$ python3 -q
>>> import numpy as np
>>> import numpy.linalg as la
>>> np.set_printoptions(precision=3, suppress=True, linewidth=100)
>>> B = np.array([[-2, 2], [-3, 3], [-3, 3]])
>>> W2 = np.array([[0, -3, -2, 3, 1, 3], [2, -3, 3, -2, 3, -1]])
>>> M = B @ W2
>>> M
array([[  4,   0,  10, -10,   4,  -8],
       [  6,   0,  15, -15,   6, -12],
       [  6,   0,  15, -15,   6, -12]])
>>> x0 = np.array([-6, 7, -1, 0, -9, -5])
>>> a = np.maximum(M @ x0, 0)
>>> np.tanh(M @ x0)
array([-1., -1., -1.])
>>> M * (a > 1e-9)[:, None]
array([[0, 0, 0, 0, 0, 0],
       [0, 0, 0, 0, 0, 0],
       [0, 0, 0, 0, 0, 0]])
>>> M.T @ a
array([0, 0, 0, 0, 0, 0])
>>> A = np.array([[0.4, 1.1, 0.6],
...     [0.2, 0.7, -0.8],
...     [1.0, -0.2, -1.1],
...     [0.3, -0.5, 0.7]])
>>> A
array([[ 0.4,  1.1,  0.6],
       [ 0.2,  0.7, -0.8],
       [ 1. , -0.2, -1.1],
       [ 0.3, -0.5,  0.7]])
>>> x0 = np.array([0, 0, 5])
>>> target = A @ x0
>>> np.round(la.pinv(A) @ A, 3) + 0
array([[1., 0., 0.],
       [0., 1., 0.],
       [0., 0., 1.]])
>>> np.round(la.lstsq(A, target)[0], 3) + 0
array([0., 0., 5.])
>>> try:
...     la.solve(A, target)
... except la.LinAlgError as e:
...     print(e)
... 
Last 2 dimensions of the array must be square
>>> rng = np.random.default_rng(78)
>>> target = target + 0.02 * rng.normal(size=4)
>>> target
array([ 2.986, -3.992, -5.508,  3.478])
>>> b, *_ = la.lstsq(A, target)
>>> np.round(A.T @ (target - A @ b), 3) + 0
array([0., 0., 0.])
>>> [round(float(la.norm(la.solve(A.T @ A + lam * np.eye(3), A.T @ target))), 2) for lam in (0, 1, 10, 100)]
[4.98, 3.57, 1.08, 0.14]
>>> B = A / la.norm(A, axis=1, keepdims=True)
>>> cov = B @ B.T
>>> cov[2]
array([-0.243,  0.579,  1.   , -0.271])
>>> np.argwhere(np.triu(np.abs(cov) > 0.95, 1))
array([], shape=(0, 2), dtype=int64)
>>> (cov - 2 * np.eye(4)).round(6).argmax(axis=1)
array([1, 2, 1, 0])
>>> la.norm(B, axis=1)
array([1., 1., 1., 1.])
>>> P = A @ la.solve(A.T @ A, A.T)
>>> np.round((np.eye(4) - P) @ A, 3) + 0
array([[0., 0., 0.],
       [0., 0., 0.],
       [0., 0., 0.],
       [0., 0., 0.]])
>>> np.allclose(P @ P, P)
True
>>> P @ A[:, 1]
array([ 1.1,  0.7, -0.2, -0.5])
>>> np.trace(P)
np.float64(3.0)
>>> B = np.c_[A[:, :1] @ np.array([[3]]), np.array([-4, 1, 5, 2])]
>>> B
array([[ 1.2, -4. ],
       [ 0.6,  1. ],
       [ 3. ,  5. ],
       [ 0.9,  2. ]])
>>> la.matrix_rank(np.c_[A, B])
np.int64(4)
>>> np.round(la.lstsq(A, B[:, 0])[0], 3) + 0
array([3., 0., 0.])
>>> la.rank(A)
Traceback (most recent call last):
  File "<python-input-40>", line 1, in <module>
    la.rank(A)
    ^^^^^^^
AttributeError: module 'numpy.linalg' has no attribute 'rank'
>>> np.count_nonzero(A)
np.int64(12)
>>> A.mean(axis=0)
array([ 0.475,  0.275, -0.15 ])
>>> A - A[0]
array([[ 0. ,  0. ,  0. ],
       [-0.2, -0.4, -1.4],
       [ 0.6, -1.3, -1.7],
       [-0.1, -1.6,  0.1]])
>>> np.abs(A).max()
np.float64(1.1)
>>> A.shape
(4, 3)
>>> A.sum(axis=1)
array([ 2.1,  0.1, -0.3,  0.5])
>>> np.diff(A, axis=0)
array([[-0.2, -0.4, -1.4],
       [ 0.8, -0.9, -0.3],
       [-0.7, -0.3,  1.8]])
>>> arr = np.load("m.npy")
>>> arr
array([[-3, -6,  3],
       [-3, -6,  3],
       [ 4,  8, -4]])
>>> Uu, s, vt = la.svd(arr)
>>> np.argmax(s[:-1] / (s[1:] + 1e-6)) + 1
np.int64(1)
>>> B = Uu[:, :1] @ np.diag(s[:1]) @ vt[:1]
>>> round(np.abs(arr - B).max(), 3)
np.float64(0.0)
>>> B = arr[0, 0] * arr[1:] - np.outer(arr[1:, 0], arr[0])
>>> B
array([[0, 0, 0],
       [0, 0, 0]])
>>> np.flatnonzero(~B.round(6).any(axis=1))
array([0, 1])
>>> arr[:, 0] / arr[0, 0]
array([ 1.   ,  1.   , -1.333])
>>> la.matrix_rank(B), la.matrix_rank(arr)
(np.int64(0), np.int64(1))
>>> np.round(la.eigvals(arr).sum().real, 3)
np.float64(-13.0)
>>> np.poly(arr)
array([ 1., 13.,  0.,  0.])
>>> round(la.det(arr[::-1]), 3)
np.float64(0.0)
>>> np.einsum("ij,ji->", arr, arr)
np.int64(169)
